% ipython --no-banner

In [1]: import numpy as np

In [2]: np.set_printoptions(precision=2, suppress=True, linewidth=120, legacy="1.25")

In [3]: E = np.load("out8.npy")

In [4]: E
Out[4]: 
array([[0, 1, 0, 1],
       [1, 0, 0, 1],
       [0, 0, 0, 0],
       [1, 1, 0, 0]])

In [5]: np.linalg.cond(E) > 100
Out[5]: True

In [6]: np.argsort(-np.linalg.norm(E, axis=0).round(6), kind="stable")[:3]
Out[6]: array([0, 1, 3])

In [7]: U, sig, Vt = np.linalg.svd(E)

In [8]: sig
Out[8]: array([2., 1., 1., 0.])

In [9]: A2 = U[:, :3] @ np.diag(sig[:3]) @ Vt[:3]

In [10]: np.linalg.matrix_rank(A2)
Out[10]: 3

In [11]: np.round(np.linalg.norm(E - A2) / np.linalg.norm(E), 2)
Out[11]: 0.0

In [12]: round(np.linalg.norm(E - A2, 2), 2), sig[3]
Out[12]: (0.0, 0.0)

In [13]: np.linalg.matrix_rank(E, rtol=0.05)
Out[13]: 3

In [14]: A2 = np.array([[-3, 3, 3], [-1, 2, 2], [1, -2, -2]])

In [15]: A2[-1] = A2[0]

In [16]: feats = A2 + 0.1 * np.eye(3)

In [17]: feats
Out[17]: 
array([[-2.9,  3. ,  3. ],
       [-1. ,  2.1,  2. ],
       [-3. ,  3. ,  3.1]])

In [18]: O, vecs = np.linalg.qr(feats[:, :2])[0], np.linalg.qr(feats[:, 2:])[0]

In [19]: sig = np.linalg.svd(O.T @ vecs, compute_uv=False)

In [20]: (sig > 0.9).sum()
Out[20]: 1

In [21]: np.degrees(np.arccos(sig.clip(0, 1)))
Out[21]: array([0.74])

In [22]: r0, r1 = feats[0], feats[2]

In [23]: r0 @ r0
Out[23]: 26.41

In [24]: p = (r0 @ r1) / (r0 @ r0) * r0

In [25]: p
Out[25]: array([-2.96,  3.07,  3.07])

In [26]: A2 = np.linalg.inv(feats)

In [27]: np.round(feats @ A2, 2) + 0
Out[27]: 
array([[1., 0., 0.],
       [0., 1., 0.],
       [0., 0., 1.]])

In [28]: round(np.linalg.det(feats) * np.linalg.det(A2), 2)
Out[28]: 1.0

In [29]: np.allclose(A2, feats.T)
Out[29]: False

In [30]: np.linalg.det(feats) * A2
Out[30]: 
array([[ 0.51, -0.3 , -0.3 ],
       [-2.9 ,  0.01,  2.8 ],
       [ 3.3 , -0.3 , -3.09]])

In [31]: np.linalg.inv(A2)
Out[31]: 
array([[-2.9,  3. ,  3. ],
       [-1. ,  2.1,  2. ],
       [-3. ,  3. ,  3.1]])

In [32]: U, sig, Vt = np.linalg.svd(feats)

In [33]: sig
Out[33]: array([7.93, 0.77, 0.05])

In [34]: A2 = U[:, :2] @ np.diag(sig[:2]) @ Vt[:2]

In [35]: np.linalg.matrix_rank(A2)
Out[35]: 2

In [36]: np.linalg.matrix_rank(feats, rtol=0.05)
Out[36]: 2

In [37]: round(float(np.abs(feats - A2).max()), 2)
Out[37]: 0.02

In [38]: ev, vecs = np.linalg.eig(feats)

In [39]: np.round(feats @ vecs[:, 0] - ev[0] * vecs[:, 0], 2) + 0
Out[39]: array([0., 0., 0.])

In [40]: np.sort(np.linalg.eigvals(np.linalg.inv(feats)))
Out[40]: array([-1.11,  0.32, 10.  ])

In [41]: W0 = np.array([[1.0, 0.5, 0.25], [0.5, 1.0, 0.5], [0.25, 0.5, 1.0]])

In [42]: U, sig, Vt = np.linalg.svd(W0, full_matrices=False)

In [43]: np.abs(U[:, 0]).round(6).argmax()
Out[43]: 1

In [44]: (sig > 1e-8).sum()
Out[44]: 3

In [45]: np.round(U.T @ U, 2) + 0
Out[45]: 
array([[1., 0., 0.],
       [0., 1., 0.],
       [0., 0., 1.]])

In [46]: U.shape, sig.shape, Vt.shape
Out[46]: ((3, 3), (3,), (3, 3))

In [47]: np.abs(Vt[0])
Out[47]: array([0.54, 0.64, 0.54])

In [48]: round(np.sqrt((sig ** 2).sum()), 2), np.round(np.linalg.norm(W0), 2)
Out[48]: (2.03, 2.03)

In [49]: np.cumsum(sig ** 2) / np.sum(sig ** 2)
Out[49]: array([0.82, 0.96, 1.  ])

In [50]: np.round(U.T @ W0 @ Vt.T, 2) + 0
Out[50]: 
array([[1.84, 0.  , 0.  ],
       [0.  , 0.75, 0.  ],
       [0.  , 0.  , 0.41]])

In [51]: ev, vecs = np.linalg.eigh(W0)

In [52]: x0 = np.array([-1, -1, 1])

In [53]: np.abs(W0).sum(axis=1).max(), round(np.abs(ev).max(), 2)
Out[53]: (2.0, 1.84)

In [54]: vecs * np.sqrt(ev) @ vecs.T
Out[54]: 
array([[0.96, 0.25, 0.1 ],
       [0.25, 0.94, 0.25],
       [0.1 , 0.25, 0.96]])

In [55]: vecs * np.abs(ev) @ vecs.T
Out[55]: 
array([[1.  , 0.5 , 0.25],
       [0.5 , 1.  , 0.5 ],
       [0.25, 0.5 , 1.  ]])

In [56]: vecs * np.maximum(ev, 0) @ vecs.T
Out[56]: 
array([[1.  , 0.5 , 0.25],
       [0.5 , 1.  , 0.5 ],
       [0.25, 0.5 , 1.  ]])

In [57]: A2 = np.linalg.inv(W0)

In [58]: np.round(W0 @ A2, 2) + 0
Out[58]: 
array([[1., 0., 0.],
       [0., 1., 0.],
       [0., 0., 1.]])

In [59]: round(np.linalg.det(W0) * np.linalg.det(A2), 2)
Out[59]: 1.0

In [60]: round(float(np.linalg.slogdet(W0)[0]), 2)
Out[60]: 1.0

In [61]: (np.abs(A2) > 1e-9).astype(int)
Out[61]: 
array([[1, 1, 0],
       [1, 1, 1],
       [0, 1, 1]])

In [62]: np.allclose(A2, W0.T)
Out[62]: False

In [63]: round(np.linalg.cond(W0), 2)
Out[63]: 4.53

In [64]: x0 = np.ones(3)

In [65]: for _ in range(4):
    ...:     x0 = W0 @ x0
    ...:     x0 /= np.linalg.norm(x0)
    ...:     print(round(x0 @ W0 @ x0, 2))
    ...: 
1.84
1.84
1.84
1.84

In [66]: round(np.linalg.eigvalsh(W0)[-1], 2)
Out[66]: 1.84

In [67]: x0
Out[67]: array([0.54, 0.64, 0.54])
